>>> import numpy as np
>>> from numpy import linalg as LA
>>> np.set_printoptions(precision=1, suppress=True, linewidth=160)
>>> feats = np.loadtxt("x.csv", delimiter=",")
>>> print(feats)
[[ 1.  -0.1 -0.2 -0.1  0.1]
 [-0.1  0.8 -0.5 -0.2  0.2]
 [-0.2 -0.5 -0.3 -0.5  0.5]
 [-0.1 -0.2 -0.5  0.8  0.2]
 [ 0.1  0.2  0.5  0.2  0.8]]
>>> vec = np.array([3, 6, -4, 5, 6])
>>> y = feats @ vec
>>> print(y)
[ 3.3  6.8 -2.2  5.8  5.2]
>>> print(np.round(LA.solve(feats, feats[:, 1]), 1) + 0)
[0. 1. 0. 0. 0.]
>>> print(np.round(LA.solve(feats.T, feats[3]), 1) + 0)
[0. 0. 0. 1. 0.]
>>> print(LA.solve(feats, y + feats[:, 2]))
[ 3.  6. -3.  5.  6.]
>>> print(LA.solve(feats, y))
[ 3.  6. -4.  5.  6.]
>>> print(LA.solve(feats, -2 * y))
[ -6. -12.   8. -10. -12.]
>>> X = np.load("run10.npy")
>>> print(X)
[[ -1.1   1.9   8.6]
 [  0.3  -0.5  -2.3]
 [ -2.1   4.6  20. ]
 [  0.    0.3   1.1]
 [ -0.8   1.8   8. ]
 [  0.6  -0.9  -4.2]
 [  0.5  -1.3  -5.4]
 [  1.1  -2.2 -10.3]
 [  0.6  -1.2  -5.2]
 [  0.1  -0.3  -0.9]
 [  0.9  -1.8  -8.7]
 [ -1.    2.1   9.4]
 [  0.4  -0.7  -3.1]
 [ -0.9   1.8   8.1]
 [ -1.    2.2   9.2]
 [ -0.2   0.5   2.3]
 [ -1.1   2.2   9.7]
 [  0.3  -0.7  -3.8]
 [ -0.4   0.9   4. ]
 [ -0.5   1.    5.4]
 [ -0.3   0.5   2. ]
 [  2.3  -4.5 -19.7]
 [  0.6  -1.6  -6.2]
 [ -0.1   0.4   1.5]
 [ -1.6   2.9  14. ]
 [ -0.5   1.    3.7]]
>>> # column 2 is much longer than the rest
>>> vec = np.array([-2, 5, -4])
>>> y = X @ vec
>>> print(LA.lstsq(X, y)[0])
[-2.  5. -4.]
>>> print(LA.solve(X.T @ X, X.T @ y))
[-2.  5. -4.]
>>> print(np.round(LA.pinv(X) @ X, 1) + 0)
[[1. 0. 0.]
 [0. 1. 0.]
 [0. 0. 1.]]
>>> rng = np.random.default_rng(560)
>>> y = y + 0.1 * rng.normal(size=26)
>>> print(y)
[-22.6   6.1 -52.8  -2.9 -21.4  11.2  14.1  27.9  13.8   1.7  24.  -25.    8.1 -21.6 -23.6  -6.2 -25.6  11.1 -10.7 -15.7  -5.1  51.6  15.6  -3.7 -38.2  -8.9]
>>> beta, *_ = LA.lstsq(X, y)
>>> print([round(float(LA.norm(LA.solve(X.T @ X + lam * np.eye(3), X.T @ y))), 2) for lam in (0, 1, 10, 100)])
[6.79, 2.91, 2.57, 2.45]
>>> print(beta)
[-1.9  5.1 -4. ]
>>> print(beta.round())
[-2.  5. -4.]
>>> G = np.cov(X, rowvar=False)
>>> print(G.shape)
(3, 3)
>>> print(np.median(X, axis=0))
[-0.2  0.5  1.8]
>>> print(X.std(axis=0))
[0.9 1.9 8.3]
>>> print(round(np.corrcoef(X[:, 0], X[:, 1])[0, 1], 1))
-1.0
>>> vec = np.array([2, 0, 9])
>>> y = X @ vec
>>> beta, lr = np.zeros(3), 1 / LA.norm(X, 2) ** 2
>>> for i in range(30):
...     beta -= lr * X.T @ (X @ beta - y)
...     if i % 5 == 0: print(i, round(LA.norm(X @ beta - y), 1))
... 
0 1.6
5 1.6
10 1.6
15 1.6
20 1.6
25 1.6
>>> print(beta)
[-0.9  1.8  8.3]
>>> print(round(LA.norm(X), 1))
44.3
>>> print(np.count_nonzero(X))
77
>>> print(np.unravel_index(np.abs(X).argmax(), X.shape))
(np.int64(2), np.int64(2))
>>> print(LA.svd(X, compute_uv=False))
[44.3  0.5  0.4]
>>> print(X.shape)
(26, 3)
>>> print(LA.matrix_rank(X))
3
>>> print(X.sum(axis=0))
[-3.9  8.4 37.2]
>>> Xc = X - X.mean(axis=0)
>>> vecs = LA.svd(Xc)[2][:1]
>>> out = Xc - Xc @ vecs.T @ vecs
>>> print(LA.norm(out, axis=1).round(6).argmax())
24
>>> print((Xc @ vecs.T).std(axis=0))
[8.6]
>>> print(np.cov(Xc @ vecs.T, rowvar=False))
76.38683126491098
>>> E = np.load("arr.npy")
>>> print(E)
[[  0   6   0  -9]
 [  6  10  -9 -15]
 [  0  -3   0  -9]
 [ -3  -5  -9 -15]]
>>> print(np.sort(np.abs(LA.eigvals(E))))
[ 3.6  5.  16.3 22.7]
>>> print(np.allclose(E, E.T))
False
>>> print((E - E.T) / 2)
[[ 0.  0.  0. -3.]
 [ 0.  0. -3. -5.]
 [ 0.  3.  0.  0.]
 [ 3.  5.  0.  0.]]
>>> print(np.allclose(E @ E.T, E.T @ E))
False
>>> print(LA.matrix_power(E, 4))
[[ 15912  33540  17442  36765]
 [ 33540  71812  36765  78717]
 [  5814  12255  44982  94815]
 [ 12255  26239  94815 203007]]
>>> out = np.array([[9]])
>>> K = np.block([[np.zeros((1, 1)), out], [out.T, np.zeros((1, 1))]])
>>> print(K)
[[0. 9.]
 [9. 0.]]
>>> print(LA.svd(K, compute_uv=False))
[9. 9.]
>>> print(K.T @ K)
[[81.  0.]
 [ 0. 81.]]
>>> print(LA.norm(K, axis=0))
[9. 9.]
>>> lab = rng.permutation(2)
>>> out = K[:, lab] * rng.choice([-1, 1], 2)
>>> print(out)
[[9. 0.]
 [0. 9.]]
>>> Uu, _, vt = LA.svd(K.T @ out)
>>> print(Uu @ vt)
[[0. 1.]
 [1. 0.]]
>>> print(lab)
[1 0]
>>> print(np.round(np.abs(LA.svd(X)[2][-1]), 1) + 0)
[1.  0.  0.1]
>>> print(np.argsort(-LA.norm(X, axis=0).round(6), kind="stable")[:3])
[2 1 0]
>>> print(round(float(LA.norm(X, 2) / LA.norm(X)), 1))
1.0
>>> print([round(float(x), 1) for x in LA.svd(X, compute_uv=False)[:3]])
[44.3, 0.5, 0.4]
>>> mat = np.load("mat.npy")
>>> print(mat)
[[ 12   5   2   3   3]
 [  4 -11   1   0   0]
 [  0   0  -9   5   2]
 [  2   0   0  10   2]
 [  0   2   3   2  14]]
>>> evals, vecs = LA.eig(mat)
>>> print(np.round(mat @ vecs[:, 0] - evals[0] * vecs[:, 0], 1) + 0)
[0. 0. 0. 0. 0.]
>>> print(np.sort(LA.eigvals(mat @ mat)))
[ 67.3  83.8 139.4 147.5 276. ]
>>> print(np.sort(LA.eigvals(mat.T)))
[-11.8  -9.2   8.2  12.1  16.6]
>>> vec = np.array([2, 0, 2, 0, 2])
>>> y = mat @ vec
>>> print(y)
[ 34  10 -14   8  34]
>>> print(np.round(LA.solve(mat, -2 * y), 1) + 0)
[-4.  0. -4.  0. -4.]
>>> print(np.round(LA.solve(mat, y + mat[:, 4]), 1) + 0)
[2. 0. 2. 0. 3.]
>>> print(np.round(LA.solve(mat.T, mat[2]), 1) + 0)
[0. 0. 1. 0. 0.]
>>> J = np.load("data.npy")
>>> print(J)
[[-2.5 -3.1 -1.7]
 [-0.7 -0.7 -1.3]
 [-1.1 -0.9 -0.9]
 [-0.3  0.3  0.2]
 [ 5.7  5.4  2.4]
 [-1.  -1.8 -0.1]
 [-0.6 -0.8 -0.8]
 [ 2.6  2.7  1.5]
 [-2.3 -2.  -0.6]
 [-3.1 -3.2 -1.5]
 [-1.1 -1.6 -0.2]
 [-2.7 -2.3 -1.4]
 [-2.  -2.6 -0.5]]
>>> dist = LA.norm(J[:, None] - J[None], axis=-1)
>>> print(LA.norm(J - J.mean(axis=0), axis=1))
[3.2 0.9 0.7 1.3 9.3 1.1 0.4 5.2 2.  3.6 0.9 2.7 2.2]
>>> print(dist[8].round(6).argsort(kind="stable")[:4])
[ 8 12 11 10]
>>> print(np.flatnonzero(dist[8] < dist.mean() / 2))
[ 0  2  5  8  9 10 11 12]
>>> print(dist.shape)
(13, 13)
>>> data = np.array([[0, 1, 0, 0, 0],
...     [0, 0, 1, 0, 0],
...     [1, 0, 0, 0, 0],
...     [0, 0, 0, 1, 0],
...     [0, 0, 0, 0, 1]])
>>> print(data @ np.ones(5))
[1. 1. 1. 1. 1.]
>>> print(data.sum(axis=1))
[1 1 1 1 1]
>>> print(LA.matrix_power(data, 100))
[[0 1 0 0 0]
 [0 0 1 0 0]
 [1 0 0 0 0]
 [0 0 0 1 0]
 [0 0 0 0 1]]
>>> p = np.eye(5)[2]
>>> for _ in range(5):
...     p = p @ data
...     print(p.round(1))
... 
[1. 0. 0. 0. 0.]
[0. 1. 0. 0. 0.]
[0. 0. 1. 0. 0.]
[1. 0. 0. 0. 0.]
[0. 1. 0. 0. 0.]
>>> print((data + data.T) / 2)
[[0.  0.5 0.5 0.  0. ]
 [0.5 0.  0.5 0.  0. ]
 [0.5 0.5 0.  0.  0. ]
 [0.  0.  0.  1.  0. ]
 [0.  0.  0.  0.  1. ]]
>>> print((data - data.T) / 2)
[[ 0.   0.5 -0.5  0.   0. ]
 [-0.5  0.   0.5  0.   0. ]
 [ 0.5 -0.5  0.   0.   0. ]
 [ 0.   0.   0.   0.   0. ]
 [ 0.   0.   0.   0.   0. ]]
>>> print(np.allclose(data @ data.T, data.T @ data))
True
>>> print(np.allclose(data, data.T))
False
>>> print(LA.pinv(data))
[[0. 0. 1. 0. 0.]
 [1. 0. 0. 0. 0.]
 [0. 1. 0. 0. 0.]
 [0. 0. 0. 1. 0.]
 [0. 0. 0. 0. 1.]]
>>> print(data.T @ data)
[[1 0 0 0 0]
 [0 1 0 0 0]
 [0 0 1 0 0]
 [0 0 0 1 0]
 [0 0 0 0 1]]
>>> print(np.sort(LA.eigvals(data).real))
[-0.5 -0.5  1.   1.   1. ]
>>> print(np.flatnonzero(LA.matrix_power((data != 0) + (data.T != 0) + np.eye(5), 5)[0]))
[0 1 2]
>>> print((LA.matrix_power((data != 0) + (data.T != 0) + np.eye(5), 5) > 0).astype(int))
[[1 1 1 0 0]
 [1 1 1 0 0]
 [1 1 1 0 0]
 [0 0 0 1 0]
 [0 0 0 0 1]]
>>> vec = np.array([2, -9, 5, 3, 2])
>>> y = data @ vec
>>> beta, lr = np.zeros(5), 1 / LA.norm(data, 2) ** 2
>>> for i in range(15):
...     beta -= lr * data.T @ (data @ beta - y)
...     if i % 5 == 0: print(i, round(LA.norm(data @ beta - y), 1))
... 
0 0.0
5 0.0
10 0.0
>>> print(np.round(LA.cond(data), 1))
1.0
>>> O, _ = LA.qr(np.array([[0.2, 1.1, 0.1, 1.0],
...     [0.4, 0.2, 0.9, 1.0],
...     [-0.4, -0.3, -0.1, -1.1],
...     [-0.3, 0.7, -0.4, 1.4]]))
>>> A = O[:, :3]
>>> print(A.round(1) + 0)
[[-0.3  0.8  0. ]
 [-0.6  0.  -0.7]
 [ 0.6 -0.1 -0.7]
 [ 0.4  0.6 -0.1]]
>>> print(round(float(LA.norm(A, 1)), 1), round(LA.norm(A, np.inf), 1))
1.9 1.4
>>> print(np.round(LA.norm(A, "nuc"), 1))
3.0
>>> print(np.round(LA.norm(A[1], 1), 1), round(float(LA.norm(A[1], np.inf)), 1))
1.4 0.7
>>> G = A.T @ A
>>> print((A @ A.T).shape)
(4, 4)
>>> print(round(np.trace(G), 1), np.round((A ** 2).sum(), 1))
3.0 3.0
>>> print(np.allclose(G, G.T))
True
>>> print(np.diag(G))
[1. 1. 1.]
>>> print(LA.matrix_rank(G))
3
>>> out = np.array([[0, 1, 2], [0, 0, 1]])
>>> Z = np.kron(out, A)
>>> print(LA.matrix_rank(Z))
6
